$ python3 -q
>>> import numpy as np
>>> import numpy.linalg as la
>>> np.set_printoptions(precision=3, suppress=True, linewidth=200)
>>> def tidy(a):
...     return np.round(a, 3) + 0
... 
>>> A = np.loadtxt("case6.csv", delimiter=",")
>>> A
array([[-4., -2.,  2.,  2., -2.],
       [ 0.,  0.,  0.,  0.,  0.],
       [-6., -3.,  3.,  3., -3.]])
>>> la.cond(A) > 100
np.True_
>>> [round(float(x), 3) for x in la.svd(A, compute_uv=False)[:3]]
[10.198, 0.0, 0.0]
>>> w1 = np.array([[0, 3, 1, -2, 2],
...     [3, 1, 2, 3, 3],
...     [0, -2, -1, -2, -1],
...     [-1, -1, -2, -2, 0],
...     [0, 3, 3, 2, 2]])
>>> beta = np.array([2, 0, 1, 1, 1])
>>> hid = np.maximum(A @ w1 + beta, 0)
>>> tidy((hid > 0).mean(axis=0))
array([0.333, 0.   , 0.333, 0.333, 0.333])
>>> la.matrix_rank(hid)
np.int64(1)
>>> basis = np.array([[1, 3, 1], [4, 1, 2], [0, 3, 4], [5, 3, 3], [2, 0, 0]])
>>> w1 @ basis
array([[  6,   0,   4],
       [ 28,  25,  22],
       [-20, -11, -14],
       [-15, -16, -17],
       [ 26,  18,  24]])
>>> def softmax(z):
...     e = np.exp(z - z.max(axis=-1, keepdims=True))
...     return e / e.sum(axis=-1, keepdims=True)
... 
>>> print(softmax(A[1]))
[0.2 0.2 0.2 0.2 0.2]
>>> softmax(A[1] + 3)
array([0.2, 0.2, 0.2, 0.2, 0.2])
>>> print(tidy(softmax(A).sum(axis=1)))
[1. 1. 1.]
>>> S = A @ A.T / np.sqrt(5)
>>> tidy(softmax(S)[1] @ A)
array([-3.333, -1.667,  1.667,  1.667, -1.667])
>>> tidy(softmax(S))
array([[0.001, 0.   , 0.999],
       [0.333, 0.333, 0.333],
       [0.   , 0.   , 1.   ]])
>>> r = la.matrix_rank(A)
>>> r
np.int64(1)
>>> ns = la.svd(A)[2][r:].T
>>> tidy(A @ ns)
array([[0., 0., 0., 0.],
       [0., 0., 0., 0.],
       [0., 0., 0., 0.]])
>>> print([int(la.matrix_rank(np.delete(A, i, axis=0))) for i in range(3)])
[1, 1, 1]
>>> other = np.array([[-5, -5], [-1, 0], [3, 0]])
>>> M = np.tile(other, (2, 3))
>>> M
array([[-5, -5, -5, -5, -5, -5],
       [-1,  0, -1,  0, -1,  0],
       [ 3,  0,  3,  0,  3,  0],
       [-5, -5, -5, -5, -5, -5],
       [-1,  0, -1,  0, -1,  0],
       [ 3,  0,  3,  0,  3,  0]])
>>> vec = np.array([2, 0, 2, 2, 1, 2])
>>> h1 = np.maximum(M @ vec, 0)
>>> M.T @ h1
array([90,  0, 90,  0, 90,  0])
>>> print(h1)
[ 0  0 15  0  0 15]
>>> M * (h1 > 1e-9)[:, None]
array([[0, 0, 0, 0, 0, 0],
       [0, 0, 0, 0, 0, 0],
       [3, 0, 3, 0, 3, 0],
       [0, 0, 0, 0, 0, 0],
       [0, 0, 0, 0, 0, 0],
       [3, 0, 3, 0, 3, 0]])
>>> tidy(np.tanh(M @ vec))
array([-1., -1.,  1., -1., -1.,  1.])
>>> np.maximum(M @ vec, 0) - np.maximum(-M @ vec, 0)
array([-45,  -5,  15, -45,  -5,  15])
>>> ang = np.radians(36)
>>> Rm = np.eye(6)
>>> Rm[4, 4] = Rm[3, 3] = np.cos(ang)
>>> Rm[4, 3], Rm[3, 4] = -np.sin(ang), np.sin(ang)
>>> print(tidy(Rm))
[[ 1.     0.     0.     0.     0.     0.   ]
 [ 0.     1.     0.     0.     0.     0.   ]
 [ 0.     0.     1.     0.     0.     0.   ]
 [ 0.     0.     0.     0.809  0.588  0.   ]
 [ 0.     0.     0.    -0.588  0.809  0.   ]
 [ 0.     0.     0.     0.     0.     1.   ]]
>>> other = M @ Rm.T
>>> print(tidy(other))
[[-5.    -5.    -5.    -6.984 -1.106 -5.   ]
 [-1.     0.    -1.    -0.588 -0.809  0.   ]
 [ 3.     0.     3.     1.763  2.427  0.   ]
 [-5.    -5.    -5.    -6.984 -1.106 -5.   ]
 [-1.     0.    -1.    -0.588 -0.809  0.   ]
 [ 3.     0.     3.     1.763  2.427  0.   ]]
>>> tidy(la.svd(M, compute_uv=False)), tidy(la.svd(other, compute_uv=False))
(array([18.247,  5.199,  0.   ,  0.   ,  0.   ,  0.   ]), array([18.247,  5.199,  0.   ,  0.   ,  0.   ,  0.   ]))
>>> np.allclose(M @ M.T, other @ other.T)
True
>>> tidy(la.det(Rm)), tidy(np.trace(Rm))
(np.float64(1.0), np.float64(5.618))
>>> np.allclose(la.norm(M, axis=1), la.norm(other, axis=1))
True
>>> E = np.load("layer0.npy")
>>> E
array([[-10. ,   4. ,  38. ],
       [ -0.4,  -0.3,  -1.2],
       [ -0.2,   1.1,   0.5],
       [ -1.2,  -0.9,   0.8],
       [ -2.1,  -0.1,  -1. ],
       [ -1.3,  -1.3,   1.2],
       [  0.3,   1.1,   3. ],
       [  0.1,   0.5,  -0.3],
       [  3. ,  -0.7,   0.9],
       [  1.6,  -0.6,   0.7],
       [  0. ,  -0.3,  -0.8],
       [ -0.6,   0.4,  -0.1],
       [ -0.5,   0.7,  -2. ],
       [ -0.1,   0.2,  -0.3],
       [  0.8,   0.4,  -1.6],
       [  0.8,  -0.6,   1.4],
       [  1.1,  -0.9,  -0.5],
       [  1.1,   0.1,   1.2],
       [ -0.1,   0.2,   0.6],
       [  0.9,   0.2,  -0.2],
       [  0.1,  -0.4,   0.1],
       [ -0.2,  -0.4,   0.1],
       [  0.8,   0.1,   0.5],
       [ -1.4,   1.8,   0.4],
       [  0.8,   0.2,   0.2],
       [ -0.2,   0.1,  -0.9]])
>>> w1 = np.array([[9, -6, 3], [8, -2, 2], [-3, 0, 3]])
>>> beta = np.array([1, 2, 2])
>>> hid = np.maximum(E @ w1 + beta, 0)
>>> tidy((hid > 0).mean(axis=0))
array([0.615, 0.615, 0.731])
>>> basis = np.array([[6, 5], [-2, -6], [9, -1]])
>>> w1 @ basis
array([[ 93,  78],
       [ 70,  50],
       [  9, -18]])
>>> Xc = E - E.mean(axis=0)
>>> vecs = la.svd(Xc)[2][:1]
>>> other = Xc - Xc @ vecs.T @ vecs
>>> tidy(other.std(axis=0))
array([1.042, 0.676, 0.297])
>>> vec = np.array([3, 1, 3])
>>> target = E @ vec
>>> tidy(target)
array([88. , -5.1,  2. , -2.1, -9.4, -1.6, 11. , -0.1, 11. ,  6.3, -2.7, -1.7, -6.8, -1. , -2. ,  6. ,  0.9,  7. ,  1.7,  2.3,  0.2, -0.7,  4. , -1.2,  3.2, -3.2])
>>> tidy(la.pinv(E) @ E)
array([[1., 0., 0.],
       [0., 1., 0.],
       [0., 0., 1.]])
>>> try:
...     la.solve(E, target)
... except la.LinAlgError as e:
...     print("failed:", e)
... 
failed: Last 2 dimensions of the array must be square
>>> tidy(la.lstsq(E, target)[0])
array([3., 1., 3.])
>>> rng = np.random.default_rng(88)
>>> target = target + 0.02 * rng.normal(size=26)
>>> tidy(target)
array([87.985, -5.111,  1.979, -2.091, -9.408, -1.582, 11.019, -0.11 , 11.03 ,  6.279, -2.73 , -1.719, -6.811, -0.987, -1.961,  5.989,  0.911,  7.012,  1.715,  2.308,  0.219, -0.702,  3.998, -1.207,
        3.223, -3.224])
>>> beta, *_ = la.lstsq(E, target)
>>> tidy(E.T @ (target - E @ beta))
array([0., 0., 0.])
>>> [round(float(la.norm(la.solve(E.T @ E + lam * np.eye(3), E.T @ target))), 2) for lam in (0, 1, 10, 100)]
[4.36, 4.24, 3.52, 2.27]
>>> mat = np.loadtxt("test11.csv", delimiter=",")
>>> mat
array([[ 2.095,  1.036, -0.002,  1.024],
       [ 1.857,  0.886,  0.025,  0.9  ],
       [ 2.578,  1.251, -0.045,  1.278],
       [-1.277, -0.641, -0.03 , -0.638],
       [-1.072, -0.541,  0.017, -0.5  ],
       [-1.978, -0.964, -0.019, -0.927],
       [ 0.543,  0.25 ,  0.009,  0.233],
       [ 3.683,  1.804, -0.002,  1.865],
       [-0.109, -0.019, -0.016, -0.047],
       [ 1.912,  0.951, -0.03 ,  0.97 ],
       [ 0.033, -0.007,  0.023,  0.015],
       [-0.808, -0.439, -0.001, -0.405],
       [-0.41 , -0.223,  0.021, -0.196]])
>>> Xc = mat - mat.mean(axis=0)
>>> vecs = la.svd(Xc)[2][:1]
>>> other = Xc - Xc @ vecs.T @ vecs
>>> tidy(la.norm(other) / la.norm(Xc))
np.float64(0.017)
>>> print(tidy(np.diag(vecs.T @ vecs)))
[0.673 0.163 0.    0.164]
>>> tidy(other.std(axis=0))
array([0.012, 0.015, 0.022, 0.019])
>>> tidy((Xc @ vecs.T).std(axis=0))
array([2.02])
>>> la.norm(other, axis=1).round(6).argmax()
np.int64(5)
>>> lab = rng.permutation(4)
>>> other = mat[:, lab] * rng.choice([-1, 1], 4)
>>> other
array([[-1.036, -2.095, -0.002, -1.024],
       [-0.886, -1.857,  0.025, -0.9  ],
       [-1.251, -2.578, -0.045, -1.278],
       [ 0.641,  1.277, -0.03 ,  0.638],
       [ 0.541,  1.072,  0.017,  0.5  ],
       [ 0.964,  1.978, -0.019,  0.927],
       [-0.25 , -0.543,  0.009, -0.233],
       [-1.804, -3.683, -0.002, -1.865],
       [ 0.019,  0.109, -0.016,  0.047],
       [-0.951, -1.912, -0.03 , -0.97 ],
       [ 0.007, -0.033,  0.023, -0.015],
       [ 0.439,  0.808, -0.001,  0.405],
       [ 0.223,  0.41 ,  0.021,  0.196]])
>>> left, _, Vh = la.svd(mat.T @ other)
>>> tidy(la.lstsq(mat, other)[0])
array([[ 0., -1.,  0.,  0.],
       [-1.,  0.,  0.,  0.],
       [ 0.,  0.,  1.,  0.],
       [ 0.,  0.,  0., -1.]])
>>> lab
array([1, 0, 2, 3])
